$ ipython --no-banner

In [1]: import numpy as np

In [2]: np.set_printoptions(precision=2, suppress=True, linewidth=120, floatmode="fixed")

In [3]: W0 = np.load("x.npy")

In [4]: print(W0)
[[-2 -1  0  1  2  3  4  5  6  7]
 [ 8  9 10 11 12 13 14 15 16 17]
 [18 19 20 21 22 23 24 25 26 27]
 [28 29 30 31 32 33 34 35 36 37]
 [38 39 40 41 42 43 44 45 46 47]
 [48 49 50 51 52 53 54 55 56 57]]

In [5]: # looks like rank 2

In [6]: r = np.linalg.matrix_rank(W0)

In [7]: r
Out[7]: np.int64(2)

In [8]: N = np.linalg.svd(W0)[2][r:].T

In [9]: [int(np.linalg.matrix_rank(W0[:i])) for i in range(1, len(W0) + 1)]
Out[9]: [1, 2, 2, 2, 2, 2]

In [10]: blk = np.stack([W0, 5 * W0, W0[::-1]])

In [11]: np.linalg.matrix_rank(blk)
Out[11]: array([2, 2, 2])

In [12]: print(np.linalg.norm(blk, axis=(1, 2)))
[ 251.73 1258.67  251.73]

In [13]: blk.sum(axis=0)
Out[13]: 
array([[ 36,  43,  50,  57,  64,  71,  78,  85,  92,  99],
       [ 86,  93, 100, 107, 114, 121, 128, 135, 142, 149],
       [136, 143, 150, 157, 164, 171, 178, 185, 192, 199],
       [186, 193, 200, 207, 214, 221, 228, 235, 242, 249],
       [236, 243, 250, 257, 264, 271, 278, 285, 292, 299],
       [286, 293, 300, 307, 314, 321, 328, 335, 342, 349]])

In [14]: (blk @ W0.T).shape
Out[14]: (3, 6, 6)

In [15]: left, sigma, VT = np.linalg.svd(W0)

In [16]: evecs = VT[:(sigma > 1e-8).sum()]

In [17]: rng = np.random.default_rng(76795)

In [18]: x = W0[4] + -3 * W0[2] + rng.integers(2) * np.eye(10)[3]

In [19]: x
Out[19]: array([-16.00, -18.00, -20.00, -21.00, -24.00, -26.00, -28.00, -30.00, -32.00, -34.00])

In [20]: print(np.linalg.matrix_rank(np.vstack([W0, x])))
3

In [21]: print(np.allclose(evecs.T @ evecs @ x, x))
False

In [22]: left, sigma, VT = np.linalg.svd(W0)

In [23]: sigma.round(2) + 0
Out[23]: array([251.46,  11.70,   0.00,   0.00,   0.00,   0.00])

In [24]: np.argmax(sigma[:-1] / (sigma[1:] + 1e-6)) + 1
Out[24]: np.int64(2)

In [25]: Y = left[:, :2] @ np.diag(sigma[:2]) @ VT[:2]

In [26]: np.linalg.matrix_rank(Y)
Out[26]: np.int64(2)

In [27]: print(Y.round(2) + 0)
[[-2.00 -1.00  0.00  1.00  2.00  3.00  4.00  5.00  6.00  7.00]
 [ 8.00  9.00 10.00 11.00 12.00 13.00 14.00 15.00 16.00 17.00]
 [18.00 19.00 20.00 21.00 22.00 23.00 24.00 25.00 26.00 27.00]
 [28.00 29.00 30.00 31.00 32.00 33.00 34.00 35.00 36.00 37.00]
 [38.00 39.00 40.00 41.00 42.00 43.00 44.00 45.00 46.00 47.00]
 [48.00 49.00 50.00 51.00 52.00 53.00 54.00 55.00 56.00 57.00]]

In [28]: round(float(np.linalg.norm(W0 - Y) / np.linalg.norm(W0)), 2)
Out[28]: 0.0

In [29]: M = np.loadtxt("w.csv", delimiter=",")

In [30]: M
Out[30]: 
array([[0.50, 0.00, 0.00, 0.00, 0.50],
       [0.00, 0.50, 0.00, 0.25, 0.25],
       [0.00, 0.00, 0.67, 0.00, 0.33],
       [0.00, 0.00, 0.00, 1.00, 0.00],
       [0.00, 0.00, 0.33, 0.33, 0.33]])

In [31]: blk = np.stack([M, 3 * M, M[::-1]])

In [32]: np.linalg.matrix_rank(blk)
Out[32]: array([5, 5, 5])

In [33]: print(np.linalg.det(blk))
[0.03 6.75 0.03]

In [34]: blk.sum(axis=0)
Out[34]: 
array([[2.00, 0.00, 0.33, 0.33, 2.33],
       [0.00, 2.00, 0.00, 2.00, 1.00],
       [0.00, 0.00, 3.33, 0.00, 1.67],
       [0.00, 0.50, 0.00, 4.25, 0.25],
       [0.50, 0.00, 1.33, 1.33, 1.83]])

In [35]: np.einsum("bij,cij->bc", blk, blk)
Out[35]: 
array([[ 2.76,  8.29,  1.39],
       [ 8.29, 24.88,  4.17],
       [ 1.39,  4.17,  2.76]])

In [36]: evals, evecs = np.linalg.eig(M)

In [37]: print(np.sort(np.linalg.eigvals(M.T)))
[0.13 0.50 0.50 0.87 1.00]

In [38]: print(np.round(np.prod(evals), 2))
0.03

In [39]: X = np.eye(13, dtype=int)[rng.permutation(13)]

In [40]: X
Out[40]: 
array([[0, 0, 0, 0, 0, 0, 0, 0, 0, 0, 0, 1, 0],
       [0, 0, 0, 0, 0, 0, 1, 0, 0, 0, 0, 0, 0],
       [0, 0, 0, 0, 0, 0, 0, 0, 0, 1, 0, 0, 0],
       [0, 0, 0, 0, 1, 0, 0, 0, 0, 0, 0, 0, 0],
       [0, 1, 0, 0, 0, 0, 0, 0, 0, 0, 0, 0, 0],
       [0, 0, 0, 0, 0, 1, 0, 0, 0, 0, 0, 0, 0],
       [0, 0, 0, 0, 0, 0, 0, 1, 0, 0, 0, 0, 0],
       [0, 0, 0, 1, 0, 0, 0, 0, 0, 0, 0, 0, 0],
       [0, 0, 0, 0, 0, 0, 0, 0, 0, 0, 1, 0, 0],
       [0, 0, 1, 0, 0, 0, 0, 0, 0, 0, 0, 0, 0],
       [1, 0, 0, 0, 0, 0, 0, 0, 0, 0, 0, 0, 0],
       [0, 0, 0, 0, 0, 0, 0, 0, 0, 0, 0, 0, 1],
       [0, 0, 0, 0, 0, 0, 0, 0, 1, 0, 0, 0, 0]])

In [41]: # 4 blocks once reordered

In [42]: idx = rng.permutation(13)

In [43]: Y = X[:, idx] * rng.choice([-1, 1], 13)

In [44]: Y
Out[44]: 
array([[ 0,  0,  0,  0,  0,  0,  0,  0,  0,  0,  0,  0,  1],
       [ 0,  0, -1,  0,  0,  0,  0,  0,  0,  0,  0,  0,  0],
       [ 0,  0,  0,  0,  0,  0,  0,  0, -1,  0,  0,  0,  0],
       [-1,  0,  0,  0,  0,  0,  0,  0,  0,  0,  0,  0,  0],
       [ 0,  1,  0,  0,  0,  0,  0,  0,  0,  0,  0,  0,  0],
       [ 0,  0,  0,  0,  1,  0,  0,  0,  0,  0,  0,  0,  0],
       [ 0,  0,  0,  0,  0,  0,  0,  0,  0,  0,  1,  0,  0],
       [ 0,  0,  0, -1,  0,  0,  0,  0,  0,  0,  0,  0,  0],
       [ 0,  0,  0,  0,  0, -1,  0,  0,  0,  0,  0,  0,  0],
       [ 0,  0,  0,  0,  0,  0,  1,  0,  0,  0,  0,  0,  0],
       [ 0,  0,  0,  0,  0,  0,  0,  0,  0, -1,  0,  0,  0],
       [ 0,  0,  0,  0,  0,  0,  0,  0,  0,  0,  0, -1,  0],
       [ 0,  0,  0,  0,  0,  0,  0, -1,  0,  0,  0,  0,  0]])

In [45]: left, _, VT = np.linalg.svd(X.T @ Y)

In [46]: idx
Out[46]: array([ 4,  1,  6,  3,  5, 10,  2,  8,  9,  0,  7, 12, 11])

In [47]: np.sort(np.linalg.eigvals(X).real)
Out[47]: array([-1.00, -0.81, -0.81, -0.81, -0.81,  0.31,  0.31,  0.31,  0.31,  1.00,  1.00,  1.00,  1.00])

In [48]: round(np.linalg.det(X), 2)
Out[48]: np.float64(-1.0)

In [49]: blk = np.stack([X, -1 * X, X[::-1]])

In [50]: print(np.einsum("bij,cij->bc", blk, blk))
[[ 13 -13   1]
 [-13  13  -1]
 [  1  -1  13]]

In [51]: blk.shape
Out[51]: (3, 13, 13)

In [52]: np.linalg.matrix_rank(blk)
Out[52]: array([13, 13, 13])

In [53]: print(np.linalg.norm(blk, axis=(1, 2)))
[3.61 3.61 3.61]

In [54]: (blk @ X.T).shape
Out[54]: (3, 13, 13)

In [55]: np.linalg.det(blk)
Out[55]: array([-1.00,  1.00, -1.00])

In [56]: q, R = np.linalg.qr(X)

In [57]: np.trace(q @ q.T)
Out[57]: np.float64(13.0)

In [58]: F = np.loadtxt("dump.csv", delimiter=",")

In [59]: F
Out[59]: 
array([[1.00, 0.00, 0.00, 0.00, 0.00],
       [0.00, 0.40, 0.20, 0.20, 0.20],
       [0.00, 0.25, 0.25, 0.25, 0.25],
       [0.25, 0.25, 0.00, 0.25, 0.25],
       [0.00, 0.50, 0.00, 0.00, 0.50]])

In [60]: F.sum(axis=1)
Out[60]: array([1.00, 1.00, 1.00, 1.00, 1.00])

In [61]: print(F @ np.ones(5))
[1.00 1.00 1.00 1.00 1.00]

In [62]: np.sort(np.abs(np.linalg.eigvals(F)))[::-1]
Out[62]: array([1.00, 0.96, 0.23, 0.23, 0.13])

In [63]: p = np.eye(5)[4]

In [64]: for _ in range(3):
    ...:     p = p @ F
    ...:     print(p.round(2))
    ...: 
[0.00 0.50 0.00 0.00 0.50]
[0.00 0.45 0.10 0.10 0.35]
[0.02 0.40 0.12 0.14 0.32]

In [65]: np.round(np.abs(np.linalg.eigvals(F)).max(), 2)
Out[65]: np.float64(1.0)

In [66]: assert F == F.T
---------------------------------------------------------------------------
ValueError                                Traceback (most recent call last)
Cell In[66], line 1
----> 1 assert F == F.T

ValueError: The truth value of an array with more than one element is ambiguous. Use a.any() or a.all()

In [67]: np.allclose(F, F.T)
Out[67]: False

In [68]: Y = F / np.sqrt((F ** 2).mean(axis=1, keepdims=True))

In [69]: print(np.linalg.matrix_rank(Y) == np.linalg.matrix_rank(F))
True

In [70]: print(np.linalg.norm(Y, axis=1))
[2.24 2.24 2.24 2.24 2.24]

In [71]: F - F.mean(axis=1, keepdims=True)
Out[71]: 
array([[ 0.80, -0.20, -0.20, -0.20, -0.20],
       [-0.20,  0.20,  0.00,  0.00,  0.00],
       [-0.20,  0.05,  0.05,  0.05,  0.05],
       [ 0.05,  0.05, -0.20,  0.05,  0.05],
       [-0.20,  0.30, -0.20, -0.20,  0.30]])

In [72]: np.linalg.matrix_rank(F - F.mean(axis=1, keepdims=True))
Out[72]: np.int64(4)

In [73]: feats = np.array([[8, 3, 0, 0, 5, 7, 9],
    ...:     [9, 8, 3, 0, 0, 5, 7],
    ...:     [7, 9, 8, 3, 0, 0, 5],
    ...:     [5, 7, 9, 8, 3, 0, 0],
    ...:     [0, 5, 7, 9, 8, 3, 0],
    ...:     [0, 0, 5, 7, 9, 8, 3],
    ...:     [3, 0, 0, 5, 7, 9, 8]])

In [74]: Y = feats / np.linalg.norm(feats, axis=1, keepdims=True)

In [75]: C2 = Y @ Y.T

In [76]: print(np.linalg.norm(Y, axis=1))
[1.00 1.00 1.00 1.00 1.00 1.00 1.00]

In [77]: C2[0]
Out[77]: array([1.00, 0.85, 0.56, 0.33, 0.33, 0.56, 0.85])

In [78]: np.argwhere(np.triu(np.abs(C2) > 0.95, 1))
Out[78]: array([], shape=(0, 2), dtype=int64)

In [79]: np.linalg.matrix_power(M, 2)
Out[79]: 
array([[0.25, 0.00, 0.17, 0.17, 0.42],
       [0.00, 0.25, 0.08, 0.46, 0.21],
       [0.00, 0.00, 0.56, 0.11, 0.33],
       [0.00, 0.00, 0.00, 1.00, 0.00],
       [0.00, 0.00, 0.33, 0.44, 0.22]])

In [80]: np.sort(np.abs(np.linalg.eigvals(M)))[::-1]
Out[80]: array([1.00, 0.87, 0.50, 0.50, 0.13])

In [81]: p = np.eye(5)[0]

In [82]: for _ in range(3):
    ...:     p = p @ M
    ...:     print(p.round(2))
    ...: 
[0.50 0.00 0.00 0.00 0.50]
[0.25 0.00 0.17 0.17 0.42]
[0.12 0.00 0.25 0.31 0.32]

In [83]: feats @ (-1.0) ** np.arange(7)
Out[83]: array([12.00,  6.00,  8.00,  2.00, -2.00,  2.00,  4.00])

In [84]: np.fft.fft(feats[0])
Out[84]: array([32.00 +0.00j,  9.42+13.68j,  2.14 -1.10j,  0.44 +2.01j,  0.44 -2.01j,  2.14 +1.10j,  9.42-13.68j])

In [85]: feats @ np.ones(7)
Out[85]: array([32.00, 32.00, 32.00, 32.00, 32.00, 32.00, 32.00])

In [86]: def softmax(z):
    ...:     e = np.exp(z - z.max(axis=-1, keepdims=True))
    ...:     return e / e.sum(axis=-1, keepdims=True)
    ...: 

In [87]: np.round(softmax(10 * feats[2]), 2) + 0
Out[87]: array([0.00, 1.00, 0.00, 0.00, 0.00, 0.00, 0.00])

In [88]: np.round(softmax(feats[2] + 3), 2) + 0
Out[88]: array([0.09, 0.66, 0.24, 0.00, 0.00, 0.00, 0.01])

In [89]: softmax(feats).sum(axis=1)
Out[89]: array([1.00, 1.00, 1.00, 1.00, 1.00, 1.00, 1.00])

In [90]: att = feats @ feats.T / np.sqrt(7)

In [91]: print(softmax(att).round(6).argmax(axis=1))
[0 1 2 3 4 5 6]

In [92]: np.round(softmax(att), 2) + 0
Out[92]: 
array([[1.00, 0.00, 0.00, 0.00, 0.00, 0.00, 0.00],
       [0.00, 1.00, 0.00, 0.00, 0.00, 0.00, 0.00],
       [0.00, 0.00, 1.00, 0.00, 0.00, 0.00, 0.00],
       [0.00, 0.00, 0.00, 1.00, 0.00, 0.00, 0.00],
       [0.00, 0.00, 0.00, 0.00, 1.00, 0.00, 0.00],
       [0.00, 0.00, 0.00, 0.00, 0.00, 1.00, 0.00],
       [0.00, 0.00, 0.00, 0.00, 0.00, 0.00, 1.00]])

In [93]: np.round(softmax(att)[2] @ feats, 2) + 0
Out[93]: array([7.00, 9.00, 8.00, 3.00, 0.00, 0.00, 5.00])
